$ python3 -q
>>> import numpy as np
>>> from numpy import linalg as LA
>>> np.set_printoptions(precision=2, suppress=True, linewidth=120)
>>> def rnd(a):
...     return np.round(a, 2) + 0
... 
>>> m1 = np.load("mat.npy")
>>> print(m1)
[[ 0.8  0.6  0.5  0.9 -0.5]
 [-1.   0.  -0.6 -0.4 -0.4]
 [-0.3 -0.2  0.4  1.7 -0.3]
 [ 0.1 -0.6  0.4  0.1 -0.3]
 [ 0.1  0.8 -0.4 -0.8  0.1]
 [-1.  -1.3  0.1  1.   0.1]
 [-0.3  0.9 -0.1 -0.8 -0.1]
 [ 0.4 -1.1  0.2  1.4  0.7]
 [-0.2 -1.1  0.6  0.5 -0.1]
 [ 1.6 -0.3  0.1  1.6  0.7]
 [-0.1 -1.   0.2 -1.2 -1.3]
 [ 0.2 -0.1  1.7  0.9 -0.5]
 [-0.2  0.4  0.7  1.3 -0.1]
 [-0.3 -0.8 -0.2 -1.9  1.3]
 [-1.   0.4  0.4  0.  -0.2]]
>>> Z = m1[[10, 13]].astype(float)
>>> for _ in range(6):
...     idx = LA.norm(m1[:, None] - Z, axis=-1).argmin(axis=1)
...     Z = np.array([m1[idx == j].mean(axis=0) for j in range(2)])
... 
>>> print(idx)
[0 1 0 0 1 0 1 0 0 0 1 0 0 1 1]
>>> print(np.bincount(idx))
[9 6]
>>> print(rnd(Z[1] - Z[0]))
[-0.59  0.46 -0.64 -1.89 -0.07]
>>> print(rnd(Z))
[[ 0.16 -0.41  0.52  1.04 -0.03]
 [-0.43  0.05 -0.12 -0.85 -0.1 ]]
>>> idx = m1[:, 1] > np.median(m1[:, 1])
>>> u = m1[idx].mean(axis=0) - m1[~idx].mean(axis=0)
>>> print(idx.astype(int))
[1 1 0 0 1 0 1 0 0 0 0 1 1 0 1]
>>> print(((m1 - m1.mean(axis=0)) @ u > 0).astype(int))
[1 1 0 0 1 0 1 0 0 0 0 1 1 0 1]
>>> print(np.argsort(-np.abs(u).round(6), kind="stable"))
[1 4 3 0 2]
>>> Xc = m1 - m1.mean(axis=1)
Traceback (most recent call last):
  File "<python-input-17>", line 1, in <module>
    Xc = m1 - m1.mean(axis=1)
         ~~~^~~~~~~~~~~~~~~~~
ValueError: operands could not be broadcast together with shapes (15,5) (15,) 
>>> Xc = m1 - m1.mean(axis=0)
>>> Uu, sv, Vh = LA.svd(Xc, full_matrices=False)
>>> print(rnd((sv ** 2).sum() ** 2 / (sv ** 4).sum()))
3.21
>>> print(np.abs(Uu[:, 0]).argmax())
13
>>> print(rnd(sv))
[4.43 2.83 2.61 2.07 1.44]
>>> print(rnd(Vh[0] * np.sign(Vh[0, np.abs(Vh[0]).argmax()])))
[ 0.29 -0.07  0.26  0.92  0.01]
>>> print(LA.matrix_rank(Xc))
5
>>> print((np.sign(Uu[:, 0]) == np.sign(Uu[0, 0])).astype(int))
[1 0 1 0 0 1 0 1 1 1 0 1 1 0 0]
>>> x = np.array([4, -2, 3, 2, -1])
>>> y = m1 @ x
>>> print(rnd(LA.lstsq(m1, y)[0]))
[ 4. -2.  3.  2. -1.]
>>> try:
...     LA.solve(m1, y)
... except LA.LinAlgError as e:
...     print(repr(e))
... 
LinAlgError('Last 2 dimensions of the array must be square')
>>> print(rnd(LA.solve(m1.T @ m1, m1.T @ y)))
[ 4. -2.  3.  2. -1.]
>>> print(rnd(LA.pinv(m1) @ m1))
[[1. 0. 0. 0. 0.]
 [0. 1. 0. 0. 0.]
 [0. 0. 1. 0. 0.]
 [0. 0. 0. 1. 0.]
 [0. 0. 0. 0. 1.]]
>>> rng = np.random.default_rng(9983)
>>> y = y + 0.02 * rng.normal(size=15)
>>> print(rnd(y))
[ 5.8  -6.2   4.11  3.31 -4.05  0.77 -4.79  6.48  4.3   9.8   1.1   8.4   3.17 -5.3  -3.39]
>>> beta, *_ = LA.lstsq(m1, y)
>>> print([round(float(LA.norm(LA.solve(m1.T @ m1 + lam * np.eye(5), m1.T @ y))), 2) for lam in (0, 1, 10, 100)])
[5.83, 5.15, 3.01, 0.72]
>>> print(rnd(m1.T @ (y - m1 @ beta)))
[0. 0. 0. 0. 0.]
